$ python3 -q
>>> import numpy as np
>>> import numpy.linalg as la
>>> np.set_printoptions(precision=2, suppress=True, linewidth=200)
>>> K = np.load("layer15.npy")
>>> print(K)
[[ 1.02  0.2   0.02 -0.45 -1.65]
 [ 0.17  0.42  0.99 -1.57  0.59]
 [ 1.19 -0.19  1.17  0.99  0.46]
 [ 0.34  1.85 -0.47  0.36  0.33]
 [-1.19  0.57  1.19  0.48 -0.78]]
>>> print(round(float(la.det(K[::-1])), 2))
-32.0
>>> print(round(np.einsum("ii->", K), 2))
2.19
>>> print(la.eigvals(K))
[-2.  +0.j    1.86+0.74j  1.86-0.74j  0.24+1.99j  0.24-1.99j]
>>> print(np.round(la.det(2 * K), 2), round(la.det(K), 2))
-1024.0 -32.0
>>> print(round(np.einsum("ij,ji->", K, K), 2))
2.02
>>> print(np.round(la.eigvals(K).sum().real, 2))
2.19
>>> x0 = np.array([-2, 3, -2, -3, -2])
>>> y = K @ x0
>>> print(y)
[ 3.17  2.46 -9.17  4.07  1.8 ]
>>> print(la.solve(K, y + K[:, 0]))
[-1.  3. -2. -3. -2.]
>>> print(np.round(la.solve(K.T, K[0]), 2) + 0)
[1. 0. 0. 0. 0.]
>>> mat = np.loadtxt("run7.csv", delimiter=",")
>>> print(mat)
[[ 2.  0.  1.  4.]
 [ 0.  4.  2.  1.]
 [ 1.  2.  2. -3.]
 [ 4.  1. -3. -4.]]
>>> print(round(float(la.det(K)), 2))
-32.0
>>> print((K - K.T) / 2)
[[ 0.    0.02 -0.58 -0.39 -0.23]
 [-0.02  0.    0.59 -1.71  0.01]
 [ 0.58 -0.59  0.    0.73 -0.37]
 [ 0.39  1.71 -0.73  0.   -0.08]
 [ 0.23 -0.01  0.37  0.08  0.  ]]
>>> print(round(np.trace(K), 2))
2.19
>>> print(np.round(np.abs(la.eigvals(K)).max(), 2))
2.0
>>> u = np.array([2, 1, 2, 2])
>>> M2 = mat + np.outer(u, np.eye(4)[0])
>>> print(la.matrix_rank(la.inv(M2) - la.inv(mat), tol=1e-8))
1
>>> print(la.matrix_rank(M2 - mat))
1
>>> print(M2)
[[ 4.  0.  1.  4.]
 [ 1.  4.  2.  1.]
 [ 3.  2.  2. -3.]
 [ 6.  1. -3. -4.]]
>>> print(np.round(la.det(M2[::-1]), 2))
-534.0
>>> print(np.kron(np.eye(2, dtype=int), M2))
[[ 4.  0.  1.  4.  0.  0.  0.  0.]
 [ 1.  4.  2.  1.  0.  0.  0.  0.]
 [ 3.  2.  2. -3.  0.  0.  0. -0.]
 [ 6.  1. -3. -4.  0.  0. -0. -0.]
 [ 0.  0.  0.  0.  4.  0.  1.  4.]
 [ 0.  0.  0.  0.  1.  4.  2.  1.]
 [ 0.  0.  0. -0.  3.  2.  2. -3.]
 [ 0.  0. -0. -0.  6.  1. -3. -4.]]
>>> print(np.einsum("ii->", M2))
6.0
>>> M2 = np.array([[0, 2, 2], [2, 0, 1]])
>>> cent = np.kron(M2, K)
>>> print(cent.shape)
(10, 15)
>>> data = np.load("a.npy")
>>> print(data)
[[-16  -1  -2   3]
 [  3 -14   0   3]
 [  3   1  -1  -3]
 [ -3  -3   0 -12]]
>>> u, g = data[1], data[0]
>>> print(u @ g)
-25
>>> p = (u @ g) / (u @ u) * u
>>> print(np.round(la.norm(u + g) ** 2 + la.norm(u - g) ** 2, 2))
968.0
>>> P = np.triu(np.array([[1, 0, -2, 2], [-2, -1, -1, 1], [0, -1, -1, -2], [1, 0, 0, 0]]), 1) + np.eye(4)
>>> M2 = P @ data @ la.inv(P)
>>> print(round(la.det(M2), 2))
4434.0
>>> print(P @ data - data @ P)
[[-12.  -8. -31.  11.]
 [ -6.  -4.  -7.  -1.]
 [  6.   6.   7.  15.]
 [  0.   0.  -9.   9.]]
>>> print(M2)
[[-28.  -9. -65. -80.]
 [ -3. -18. -23. -28.]
 [  9.   7.  24.  44.]
 [ -3.  -3.  -9. -21.]]
>>> print(M2.shape)
(4, 4)
>>> print(la.matrix_rank(M2))
4
>>> print(np.count_nonzero(M2))
16
>>> print(np.unravel_index(np.abs(M2).argmax(), M2.shape))
(np.int64(0), np.int64(3))
